>>> import numpy as np
>>> from numpy import linalg as LA
>>> np.set_printoptions(precision=2, suppress=True, linewidth=100)
>>> tidy = lambda a: np.round(a, 2) + 0
>>> A = np.load("out13.npy")
>>> A
array([[ 1,  0,  2,  0,  0],
       [ 0,  0,  0, -2,  2],
       [-2,  2, -1,  2,  2],
       [-1,  2,  1, -1,  2],
       [ 1,  2, -2,  2,  1]])
>>> t = np.radians(135)
>>> R = np.eye(5)
>>> R[0, 0] = R[3, 3] = np.cos(t)
>>> R[0, 3], R[3, 0] = -np.sin(t), np.sin(t)
>>> tidy(R)
array([[-0.71,  0.  ,  0.  , -0.71,  0.  ],
       [ 0.  ,  1.  ,  0.  ,  0.  ,  0.  ],
       [ 0.  ,  0.  ,  1.  ,  0.  ,  0.  ],
       [ 0.71,  0.  ,  0.  , -0.71,  0.  ],
       [ 0.  ,  0.  ,  0.  ,  0.  ,  1.  ]])
>>> A2 = A @ R.T
>>> tidy(LA.det(R)), tidy(np.trace(R))
(np.float64(1.0), np.float64(1.59))
>>> tidy(np.abs(A2 - A).max(axis=0))
array([3.12, 0.  , 0.  , 4.83, 0.  ])
>>> np.allclose(A @ A.T, A2 @ A2.T)
True
>>> tidy(LA.svd(A, compute_uv=False)), tidy(LA.svd(A2, compute_uv=False))
(array([5.35, 4.02, 2.2 , 2.17, 0.82]), array([5.35, 4.02, 2.2 , 2.17, 0.82]))
>>> np.allclose(LA.norm(A, axis=1), LA.norm(A2, axis=1))
True
>>> rng = np.random.default_rng(9338)
>>> A2 = A + rng.integers(-2, 3, (5, 4)) @ rng.integers(-2, 3, (4, 5))
>>> A2
array([[-1, -4,  2,  3,  2],
       [ 5,  6, -1,  2,  2],
       [-2,  4, -1, -2, -1],
       [-3,  2, -1,  2,  1],
       [ 1,  5, -3,  0, -2]])
>>> np.abs(A2 - A).sum(axis=1)
array([11, 16,  9,  8,  9])
>>> LA.matrix_rank(A2 - A, tol=1e-8)
np.int64(4)
>>> A2 - A
array([[-2, -4,  0,  3,  2],
       [ 5,  6, -1,  4,  0],
       [ 0,  2,  0, -4, -3],
       [-2,  0, -2,  3, -1],
       [ 0,  3, -1, -2, -3]])
>>> tidy(LA.svd(A2 - A, compute_uv=False))
array([9.85, 8.13, 4.2 , 0.37, 0.  ])
>>> A2 = A / LA.norm(A, axis=1, keepdims=True)
>>> C2 = A2 @ A2.T
>>> (np.abs(C2) > 0.9).astype(int)
array([[1, 0, 0, 0, 0],
       [0, 1, 0, 0, 0],
       [0, 0, 1, 0, 0],
       [0, 0, 0, 1, 0],
       [0, 0, 0, 0, 1]])
>>> (C2 - 2 * np.eye(5)).round(6).argmax(axis=1)
array([3, 3, 4, 1, 2])
>>> np.argwhere(np.triu(np.abs(C2) > 0.95, 1))
array([], shape=(0, 2), dtype=int64)
>>> tidy(C2)
array([[ 1.  ,  0.  , -0.43,  0.13, -0.36],
       [ 0.  ,  1.  ,  0.  ,  0.64, -0.19],
       [-0.43,  0.  ,  1.  ,  0.51,  0.65],
       [ 0.13,  0.64,  0.51,  1.  ,  0.08],
       [-0.36, -0.19,  0.65,  0.08,  1.  ]])
>>> tidy(C2[0])
array([ 1.  ,  0.  , -0.43,  0.13, -0.36])
>>> m1 = np.array([[0, 7, 0, 0, 0],
...     [0, 0, 8, 0, 0],
...     [0, 0, 0, 0, 2],
...     [4, 0, 0, 0, 0],
...     [0, 0, 0, 8, 0]])
>>> m1
array([[0, 7, 0, 0, 0],
       [0, 0, 8, 0, 0],
       [0, 0, 0, 0, 2],
       [4, 0, 0, 0, 0],
       [0, 0, 0, 8, 0]])
>>> A2 = m1 + rng.integers(-2, 3, (5, 4)) @ rng.integers(-2, 3, (4, 5))
>>> A2
array([[-2,  9,  8, -1,  5],
       [ 2,  8, 16, -8,  4],
       [ 1, 12,  3, -6,  7],
       [ 5,  0,  1, -2, -1],
       [-2,  0,  1,  8, -1]])
>>> LA.matrix_rank(A2 - m1, tol=1e-8)
np.int64(4)
>>> np.abs(A2 - m1).sum(axis=1)
array([18, 30, 27,  5,  4])
>>> tidy(LA.svd(A2 - m1, compute_uv=False))
array([21.24,  7.86,  4.47,  2.21,  0.  ])
>>> X = np.load("w.npy")
>>> tidy(X)
array([[ 5.08,  8.27,  2.11,  1.22],
       [-1.75, -1.34,  9.2 ,  3.25],
       [-4.21, -7.33, -4.89, -2.17],
       [-5.36, -8.42, -0.22, -0.55],
       [ 3.66,  6.64,  6.01,  2.54],
       [ 2.39,  4.93,  7.78,  3.08],
       [ 1.6 ,  1.1 , -9.25, -3.28],
       [-3.23, -3.81,  8.21,  2.75],
       [-3.34, -3.99,  8.1 ,  2.7 ],
       [ 0.1 , -1.25, -9.31, -3.43],
       [-4.45, -7.62, -4.28, -1.97],
       [-4.73, -7.93, -3.45, -1.69],
       [ 5.01,  8.2 ,  2.43,  1.33],
       [ 4.46,  6.01, -6.34, -1.96],
       [-1.19, -3.19, -8.78, -3.35],
       [ 4.79,  6.66, -5.49, -1.61],
       [ 3.76,  6.78,  5.81,  2.48]])
>>> tidy(X @ LA.pinv(X) @ X)
array([[ 5.08,  8.27,  2.11,  1.22],
       [-1.75, -1.34,  9.2 ,  3.25],
       [-4.21, -7.33, -4.89, -2.17],
       [-5.36, -8.42, -0.22, -0.55],
       [ 3.66,  6.64,  6.01,  2.54],
       [ 2.39,  4.93,  7.78,  3.08],
       [ 1.6 ,  1.1 , -9.25, -3.28],
       [-3.23, -3.81,  8.21,  2.75],
       [-3.34, -3.99,  8.1 ,  2.7 ],
       [ 0.1 , -1.25, -9.31, -3.43],
       [-4.45, -7.62, -4.28, -1.97],
       [-4.73, -7.93, -3.45, -1.69],
       [ 5.01,  8.2 ,  2.43,  1.33],
       [ 4.46,  6.01, -6.34, -1.96],
       [-1.19, -3.19, -8.78, -3.35],
       [ 4.79,  6.66, -5.49, -1.61],
       [ 3.76,  6.78,  5.81,  2.48]])
>>> LA.lstsq(X[:-1].T, X[-1])[2]
np.int32(2)
>>> np.allclose(X[:-1].T @ LA.lstsq(X[:-1].T, X[-1])[0], X[-1])
True
>>> np.unique(X.round(6), axis=0).shape
(17, 4)
>>> tidy(np.trace(LA.pinv(X) @ X))
np.float64(2.0)
>>> A2 = X + rng.integers(-2, 3, (17, 2)) @ rng.integers(-2, 3, (2, 4))
>>> tidy(A2)
array([[  3.08,   4.27,   6.11,  -0.78],
       [  1.25,   2.66,   8.2 ,   6.25],
       [ -5.21,  -9.33,  -2.89,  -3.17],
       [ -3.36,  -8.42,   5.78,   1.45],
       [  1.66,   4.64,   5.01,   0.54],
       [  3.39,   4.93,  10.78,   4.08],
       [  3.6 ,   3.1 ,  -8.25,  -1.28],
       [ -8.23,  -9.81,   8.21,  -2.25],
       [ -5.34,  -7.99,  12.1 ,   0.7 ],
       [ -0.9 ,  -1.25, -12.31,  -4.43],
       [ -1.45,  -3.62,  -5.28,   1.03],
       [ -0.73,  -1.93,  -6.45,   2.31],
       [  8.01,  12.2 ,   1.43,   4.33],
       [  0.46,   2.01,  -8.34,  -5.96],
       [ -1.19,  -3.19,  -8.78,  -3.35],
       [  2.79,   2.66,  -1.49,  -3.61],
       [  0.76,   4.78,   1.81,  -0.52]])
>>> LA.matrix_rank(A2 - X, tol=1e-8)
np.int64(2)
>>> rk = LA.matrix_rank(X)
>>> rk
np.int64(2)
>>> N = LA.svd(X)[2][rk:].T
>>> tidy(N @ N.T)
array([[ 0.71, -0.45,  0.07,  0.  ],
       [-0.45,  0.29, -0.03, -0.05],
       [ 0.07, -0.03,  0.12, -0.32],
       [ 0.  , -0.05, -0.32,  0.88]])
>>> LA.matrix_rank(X.T @ X), LA.matrix_rank(X @ X.T)
(np.int64(2), np.int64(2))
>>> [int(LA.matrix_rank(X[:, :j + 1])) for j in range(4)]
[1, 2, 2, 2]
>>> np.allclose(X @ N, 0)
True
>>> E = np.load("case1.npy")
>>> E
array([[-0.5 ,  0.7 ,  0.  , -0.2 ,  2.  ],
       [-0.33,  0.57, -0.06, -0.2 ,  2.47],
       [ 0.2 , -1.2 , -1.  ,  0.6 ,  0.8 ],
       [ 1.4 ,  0.9 ,  1.  , -0.1 , -0.8 ],
       [ 0.2 ,  0.8 ,  0.5 ,  1.3 ,  0.3 ]])
>>> def softmax(z):
...     e = np.exp(z - z.max(axis=-1, keepdims=True))
...     return e / e.sum(axis=-1, keepdims=True)
... 
>>> tidy(softmax(E[1] + 3))
array([0.04, 0.11, 0.06, 0.05, 0.74])
>>> tidy(softmax(E).sum(axis=1))
array([1., 1., 1., 1., 1.])
>>> att = E @ E.T / np.sqrt(5)
>>> tidy(softmax(att + np.triu(np.full(att.shape, -np.inf), 1)))
array([[1.  , 0.  , 0.  , 0.  , 0.  ],
       [0.39, 0.61, 0.  , 0.  , 0.  ],
       [0.17, 0.22, 0.62, 0.  , 0.  ],
       [0.06, 0.05, 0.04, 0.86, 0.  ],
       [0.16, 0.17, 0.1 , 0.19, 0.38]])
>>> labels = rng.permutation(5)
>>> A2 = E[:, labels] * rng.choice([-1, 1], 5)
>>> A2
array([[-0.  , -2.  , -0.2 , -0.7 ,  0.5 ],
       [ 0.06, -2.47, -0.2 , -0.57,  0.33],
       [ 1.  , -0.8 ,  0.6 ,  1.2 , -0.2 ],
       [-1.  ,  0.8 , -0.1 , -0.9 , -1.4 ],
       [-0.5 , -0.3 ,  1.3 , -0.8 , -0.2 ]])
>>> left, _, vt = LA.svd(E.T @ A2)
>>> tidy(left @ vt)
array([[ 0.,  0.,  0.,  0., -1.],
       [ 0.,  0.,  0., -1.,  0.],
       [-1.,  0.,  0.,  0.,  0.],
       [ 0.,  0.,  1.,  0.,  0.],
       [ 0., -1.,  0.,  0.,  0.]])
>>> labels
array([2, 4, 3, 1, 0])
>>> left, sigma, vt = LA.svd(E)
>>> np.argmax(sigma[:-1] / (sigma[1:] + 1e-6)) + 1
np.int64(4)
>>> tidy(sigma)
array([3.55, 2.44, 1.51, 1.05, 0.05])
>>> A2 = left[:, :4] @ np.diag(sigma[:4]) @ vt[:4]
>>> tidy(LA.norm(E - A2) / LA.norm(E))
np.float64(0.01)
>>> tidy(LA.norm(E - A2, 2)), tidy(sigma[4])
(np.float64(0.05), np.float64(0.05))
>>> tidy(A2)
array([[-0.51,  0.68,  0.03, -0.2 ,  2.01],
       [-0.33,  0.59, -0.09, -0.2 ,  2.46],
       [ 0.2 , -1.21, -0.99,  0.6 ,  0.8 ],
       [ 1.4 ,  0.9 ,  1.  , -0.1 , -0.8 ],
       [ 0.2 ,  0.8 ,  0.5 ,  1.3 ,  0.3 ]])
>>> tidy(np.abs(E - A2).max())
np.float64(0.03)
